>>> import numpy as np
>>> np.set_printoptions(precision=2, suppress=True, linewidth=160, floatmode="fixed")
>>> feats = np.loadtxt("data.csv", delimiter=",")
>>> feats
array([[ 3.54, -0.01, -0.03,  0.04, -0.04],
       [-0.53,  0.00,  0.10, -0.02, -0.41],
       [-1.25, -0.01, -0.01,  0.02, -0.56],
       [ 2.81,  0.00,  0.29,  0.02,  0.64],
       [-7.60,  0.00,  0.11,  0.04, -0.25],
       [-3.01,  0.01,  0.06,  0.02, -0.07],
       [ 3.88, -0.01,  0.08,  0.00, -0.15],
       [ 1.20,  0.00,  0.00, -0.03, -0.80],
       [-0.40,  0.00, -0.21, -0.07,  0.87],
       [ 3.74, -0.01, -0.09,  0.03, -0.34],
       [-1.56,  0.01,  0.02, -0.01, -0.23],
       [ 1.90,  0.00, -0.04,  0.01,  0.86],
       [ 3.35,  0.00,  0.14, -0.02, -0.18],
       [ 3.50,  0.00, -0.06,  0.00,  0.03],
       [ 3.95,  0.01,  0.09,  0.00, -0.02],
       [-0.96,  0.00, -0.09, -0.03, -0.93],
       [-1.90,  0.00,  0.06,  0.00, -1.21],
       [-0.20,  0.00,  0.09,  0.00, -0.23],
       [ 1.43, -0.01, -0.04,  0.01,  0.05],
       [ 2.07, -0.01, -0.18, -0.01, -0.46],
       [ 1.75,  0.01,  0.13,  0.03,  0.30],
       [ 1.78,  0.00, -0.02,  0.03, -0.04],
       [-4.46,  0.00, -0.14,  0.00,  0.37],
       [ 1.83,  0.00, -0.02, -0.03, -0.32],
       [ 1.92,  0.00, -0.07, -0.03, -0.17],
       [-0.77,  0.00, -0.13, -0.01,  0.07],
       [ 2.65,  0.00, -0.07,  0.05,  0.52]])
>>> P = feats @ np.linalg.solve(feats.T @ feats, feats.T)
>>> np.diag(P)
array([0.20, 0.10, 0.17, 0.42, 0.40, 0.16, 0.21, 0.15, 0.47, 0.22, 0.13, 0.13, 0.17, 0.09, 0.26, 0.19, 0.24, 0.04, 0.11, 0.19, 0.21, 0.10, 0.18, 0.08, 0.08,
       0.06, 0.27])
>>> np.trace(P)
np.float64(5.0)
>>> np.allclose(P @ P, P)
True
>>> mat = np.array([[-0.95, 1.0, -4.0, -5.0, -5.0, -4.0],
...     [3.0, -1.95, -2.0, 2.0, 3.0, 1.0],
...     [-3.0, -3.0, 3.05, 5.0, 1.0, 2.0],
...     [-1.0, -3.0, -5.0, 0.05, -5.0, -5.0],
...     [4.0, -3.0, -2.0, 3.0, -1.95, 1.0],
...     [-1.0, 1.0, -4.0, -5.0, -5.0, -3.95]])
>>> mat
array([[-0.95,  1.00, -4.00, -5.00, -5.00, -4.00],
       [ 3.00, -1.95, -2.00,  2.00,  3.00,  1.00],
       [-3.00, -3.00,  3.05,  5.00,  1.00,  2.00],
       [-1.00, -3.00, -5.00,  0.05, -5.00, -5.00],
       [ 4.00, -3.00, -2.00,  3.00, -1.95,  1.00],
       [-1.00,  1.00, -4.00, -5.00, -5.00, -3.95]])
>>> q, evecs = np.linalg.qr(mat[:, :2])[0], np.linalg.qr(mat[:, 2:])[0]
>>> sigma = np.linalg.svd(q.T @ evecs, compute_uv=False)
>>> np.degrees(np.arccos(sigma.clip(0, 1)))
array([ 0.26, 22.78])
>>> sigma
array([1.00, 0.92])
>>> (sigma > 0.9).sum()
np.int64(2)
